In [1]: import numpy as np

In [2]: import numpy.linalg as la

In [3]: np.set_printoptions(suppress=True, linewidth=120)

In [4]: X = np.array([[0.3, -0.67, 0.45, 0.01, 1.01],
   ...:     [0.51, -0.41, 0.16, 0.81, 0.42],
   ...:     [-2.76, 0.97, -0.19, -2.7, -1.81],
   ...:     [-0.09, 0.11, -0.07, -0.09, -0.59],
   ...:     [-0.25, 0.29, 0.47, -0.69, 0.19],
   ...:     [-1.26, -0.59, -0.48, -1.36, 0.99],
   ...:     [0.5, -0.24, 0.0, 0.76, 0.14],
   ...:     [0.91, 0.11, -0.46, 1.28, -0.69],
   ...:     [0.04, 0.74, 0.39, 0.0, 0.32]])

In [5]: M2 = np.c_[X[:, :1] @ np.array([[0]]), np.array([2, 2, 2, 0, 1, 1, 1, 1, 0])]

In [6]: print(M2)
[[0. 2.]
 [0. 2.]
 [0. 2.]
 [0. 0.]
 [0. 1.]
 [0. 1.]
 [0. 1.]
 [0. 1.]
 [0. 0.]]

In [7]: print(np.round(la.norm(M2 - X @ la.lstsq(X, M2)[0], axis=0), 2))
[0.   2.95]

In [8]: Q, vecs = la.qr(X[:, :2])[0], la.qr(X[:, 2:])[0]

In [9]: sig = la.svd(Q.T @ vecs, compute_uv=False)

In [10]: print(np.round(np.degrees(np.arccos(sig.clip(0, 1))), 2))
[ 7.66 37.08]

In [11]: print(sig.round(2))
[0.99 0.8 ]

In [12]: data = np.loadtxt("dump.csv", delimiter=",")

In [13]: print(data)
[[ 20.  15.  25.  20.  25.  25.]
 [  4.   3.   5.   4.   5.   5.]
 [ -8.  -6. -10.  -8. -10. -10.]
 [ 20.  15.  25.  20.  25.  25.]
 [-12.  -9. -15. -12. -15. -15.]
 [ -4.  -3.  -5.  -4.  -5.  -5.]]

In [14]: vec = np.array([3, -1, -2, -2, -3, -1])

In [15]: print(la.norm(data @ vec) <= la.norm(data, 2) * la.norm(vec) + 1e-9)
True

In [16]: print(data @ np.ones(6))
[130.  26. -52. 130. -78. -26.]

In [17]: print(data @ np.eye(6)[2])
[ 25.   5. -10.  25. -15.  -5.]

In [18]: U, sig, vt = la.svd(data)

In [19]: vecs = vt[:(sig > 1e-8).sum()]

In [20]: rng = np.random.default_rng(5887)

In [21]: vec = data[5] + 2 * data[0] + rng.integers(2) * np.eye(6)[2]

In [22]: print(vec)
[36. 27. 45. 36. 45. 45.]

In [23]: print(np.round(vecs.T @ vecs, 2))
[[0.14 0.1  0.17 0.14 0.17 0.17]
 [0.1  0.08 0.13 0.1  0.13 0.13]
 [0.17 0.13 0.22 0.17 0.22 0.22]
 [0.14 0.1  0.17 0.14 0.17 0.17]
 [0.17 0.13 0.22 0.17 0.22 0.22]
 [0.17 0.13 0.22 0.17 0.22 0.22]]

In [24]: print(la.matrix_rank(np.vstack([data, vec])))
1

In [25]: print(np.allclose(vecs.T @ vecs @ vec, vec))
True

In [26]: print(round(float(la.norm(vec - vecs.T @ vecs @ vec)), 2))
0.0

In [27]: print([round(float(x), 2) for x in la.svd(data, compute_uv=False)[:3]])
[86.83, 0.0, 0.0]

In [28]: print(np.argsort(-la.norm(data, axis=0).round(6), kind="stable")[:3])
[2 4 5]

In [29]: print(la.cond(data) > 100)
True

In [30]: K = np.loadtxt("mat.csv", delimiter=",")

In [31]: print(K)
[[ 0.   -0.6  -0.6   0.7  -0.8   0.5 ]
 [ 1.7  -0.9  -1.2  -2.9   0.3   0.3 ]
 [-0.1  -0.9   0.   -1.4   0.4  -0.2 ]
 [ 1.    1.    1.4  -1.6  -1.3  -1.  ]
 [ 0.4   0.   -0.6  -1.3   1.    0.7 ]
 [ 0.    1.1   0.9  -0.4  -1.6  -0.8 ]
 [-0.2   1.2  -1.2   1.2  -1.3   0.4 ]
 [-2.3  -0.6   0.5   1.4   1.7  -0.9 ]
 [-0.8  -0.9  -0.1  -0.6  -1.2   1.3 ]
 [-1.2  -0.8   0.1   1.3  -1.3   0.7 ]
 [ 1.22  1.31  1.59 -1.53 -0.99 -1.19]
 [-2.7   1.1  -2.   -0.2  -1.    1.1 ]]

In [32]: W = np.array([[0, 2, 2], [2, 1, 1], [-2, 1, 0], [2, 2, -2], [2, -1, -2], [2, 2, 2]])

In [33]: c = np.array([3, 0, 4])

In [34]: act = np.maximum(data @ W + c, 0)

In [35]: print(act)
[[123. 145.  19.]
 [ 27.  29.   7.]
 [  0.   0.   0.]
 [123. 145.  19.]
 [  0.   0.   0.]
 [  0.   0.   1.]]

In [36]: print(la.matrix_rank(act))
3

In [37]: print(np.round((act > 0).mean(axis=0), 2))
[0.5  0.5  0.67]

In [38]: W2 = np.array([[4, -1, 1], [-4, -9, 6], [-8, 3, -2]])

In [39]: print(act @ W2)
[[ -240. -1371.   955.]
 [  -64.  -267.   187.]
 [    0.     0.     0.]
 [ -240. -1371.   955.]
 [    0.     0.     0.]
 [   -8.     3.    -2.]]

In [40]: print(W @ W2)
[[-24 -12   8]
 [ -4  -8   6]
 [-12  -7   4]
 [ 16 -26  18]
 [ 28   1   0]
 [-16 -14  10]]
